>>> import numpy as np
>>> import numpy.linalg as la
>>> np.set_printoptions(precision=1, suppress=True, linewidth=200)
>>> def rnd(a):
...     return np.round(a, 1) + 0
... 
>>> A = np.load("out16.npy")
>>> A
array([[0, 0, 1],
       [0, 1, 0],
       [1, 0, 0]])
>>> w, vecs = la.eig(A)
>>> w
array([ 1., -1.,  1.])
>>> np.prod(w)
np.float64(-1.0)
>>> rnd(np.sort(la.eigvals(A.T)))
array([-1.,  1.,  1.])
>>> rnd(np.sort(la.eigvals(la.inv(A))))
array([-1.,  1.,  1.])
>>> rnd(np.sort(la.eigvals(A @ A)))
array([1., 1., 1.])
>>> rnd(la.det(A))
np.float64(-1.0)
>>> (A - A.T) / 2
array([[0., 0., 0.],
       [0., 0., 0.],
       [0., 0., 0.]])
>>> rnd(np.abs(la.eigvals(A)).max())
np.float64(1.0)
>>> rnd(np.sort(np.abs(la.eigvals(A))))
array([1., 1., 1.])
>>> A @ A
array([[1, 0, 0],
       [0, 1, 0],
       [0, 0, 1]])
>>> J = np.load("arr.npy")
>>> J
array([[ 0,  2, -3, -1],
       [ 0,  0,  3, -3],
       [ 0,  0,  0, -2],
       [ 0,  0,  0,  0]])
>>> np.argsort(-la.norm(J, axis=0).round(6), kind="stable")[:3]
array([2, 3, 1])
>>> rnd(np.trace(la.pinv(J) @ J))
np.float64(3.0)
>>> la.lstsq(J[:-1].T, J[-1])[2]
np.int32(3)
>>> np.allclose(J[:-1].T @ la.lstsq(J[:-1].T, J[-1])[0], J[-1])
True
>>> rnd(J @ la.pinv(J) @ J)
array([[ 0.,  2., -3., -1.],
       [ 0.,  0.,  3., -3.],
       [ 0.,  0.,  0., -2.],
       [ 0.,  0.,  0.,  0.]])
>>> rnd(la.det(2 * J)), rnd(la.det(J))
(np.float64(0.0), np.float64(0.0))
>>> rnd(la.det(J.T))
np.float64(0.0)
>>> np.kron(np.eye(2, dtype=int), J)
array([[ 0,  2, -3, -1,  0,  0,  0,  0],
       [ 0,  0,  3, -3,  0,  0,  0,  0],
       [ 0,  0,  0, -2,  0,  0,  0,  0],
       [ 0,  0,  0,  0,  0,  0,  0,  0],
       [ 0,  0,  0,  0,  0,  2, -3, -1],
       [ 0,  0,  0,  0,  0,  0,  3, -3],
       [ 0,  0,  0,  0,  0,  0,  0, -2],
       [ 0,  0,  0,  0,  0,  0,  0,  0]])
>>> rnd(la.det(J[::-1]))
np.float64(0.0)
>>> np.poly(J)
array([1., 0., 0., 0., 0.])
>>> rnd(la.eigvals(J).sum().real)
np.float64(0.0)
>>> rnd(la.eigvals(J))
array([0., 0., 0., 0.])
>>> np.einsum("ij,ji->", J, J)
np.int64(0)
>>> Uu, sv, Vh = la.svd(J)
>>> rnd(sv)
array([4.8, 3.5, 0.7, 0. ])
>>> B = Uu[:, :3] @ np.diag(sv[:3]) @ Vh[:3]
>>> rnd(np.abs(J - B).max())
np.float64(0.0)
>>> la.matrix_rank(J, rtol=0.05)
np.int64(3)
>>> rnd(la.norm(J - B) / la.norm(J))
np.float64(0.0)
>>> r = la.matrix_rank(J)
>>> r
np.int64(3)
>>> ns = la.svd(J)[2][r:].T
>>> J @ ns
array([[0.],
       [0.],
       [0.],
       [0.]])
>>> ns[:, 0] / ns[np.abs(ns[:, 0]).round(6).argmax(), 0]
array([ 1., -0., -0., -0.])
>>> np.allclose(J @ ns, 0)
True
>>> [int(la.matrix_rank(np.delete(J, i, axis=0))) for i in range(4)]
[2, 2, 2, 3]
>>> X = np.loadtxt("dump.csv", delimiter=",")
>>> X
array([[-0.9, -0.7, -1.1],
       [-0.2, -0.8, -0.9],
       [-0.6, -0.3,  0. ],
       [-3.5, -3. ,  3. ],
       [ 0.7, -2.1,  2.2],
       [-1.2, -0.7,  0.1],
       [ 1.1,  0.1, -0.6],
       [-0.2, -0.1,  0.6],
       [-0.3, -2.5, -0.2],
       [-0.3, -0.7,  0.5],
       [-0.2,  0.4, -0.1],
       [ 1.5,  0.7,  0.7],
       [ 0. , -1. ,  0.7],
       [-0.5, -0.5, -0.3],
       [ 0.1, -0.1, -1.9],
       [-0.5,  1. , -0.8],
       [-0.8,  0.7,  0.5],
       [ 1. ,  0.2, -0.2],
       [ 0.4, -0.4,  1.6],
       [ 0.5,  0.1, -0.9],
       [ 1.9,  0.3,  0.5],
       [-0.5,  1.3,  1.6],
       [ 1.2, -1.5,  3.9],
       [-1.4,  1.5, -0.5],
       [ 1.2, -1.3,  0.1],
       [ 0.7,  0. ,  1.1],
       [-0.3,  1.8, -1. ]])
>>> lab = X[:, 2] > np.median(X[:, 2])
>>> f = X[lab].mean(axis=0) - X[~lab].mean(axis=0)
>>> rnd(f)
array([ 0.2, -0.4,  2. ])
>>> gram = np.cov(X, rowvar=False)
>>> rnd(np.corrcoef(X.T))
array([[ 1. ,  0.2,  0. ],
       [ 0.2,  1. , -0.4],
       [ 0. , -0.4,  1. ]])
>>> np.argwhere(np.triu(np.abs(np.corrcoef(X.T)) > 0.8, 1))
array([], shape=(0, 2), dtype=int64)
>>> rnd(X.std(axis=0))
array([1.1, 1.1, 1.3])
>>> rnd(np.corrcoef(X[:, 0], X[:, 1])[0, 1])
np.float64(0.2)
>>> hat = X @ la.solve(X.T @ X, X.T)
>>> la.matrix_rank(np.eye(27) - hat)
np.int64(24)
>>> np.trace(hat)
np.float64(3.0)
>>> rnd(la.eigvalsh(hat))
array([0., 0., 0., 0., 0., 0., 0., 0., 0., 0., 0., 0., 0., 0., 0., 0., 0., 0., 0., 0., 0., 0., 0., 0., 1., 1., 1.])
>>> rnd(hat @ X[:, 2])
array([-1.1, -0.9,  0. ,  3. ,  2.2,  0.1, -0.6,  0.6, -0.2,  0.5, -0.1,  0.7,  0.7, -0.3, -1.9, -0.8,  0.5, -0.2,  1.6, -0.9,  0.5,  1.6,  3.9, -0.5,  0.1,  1.1, -1. ])
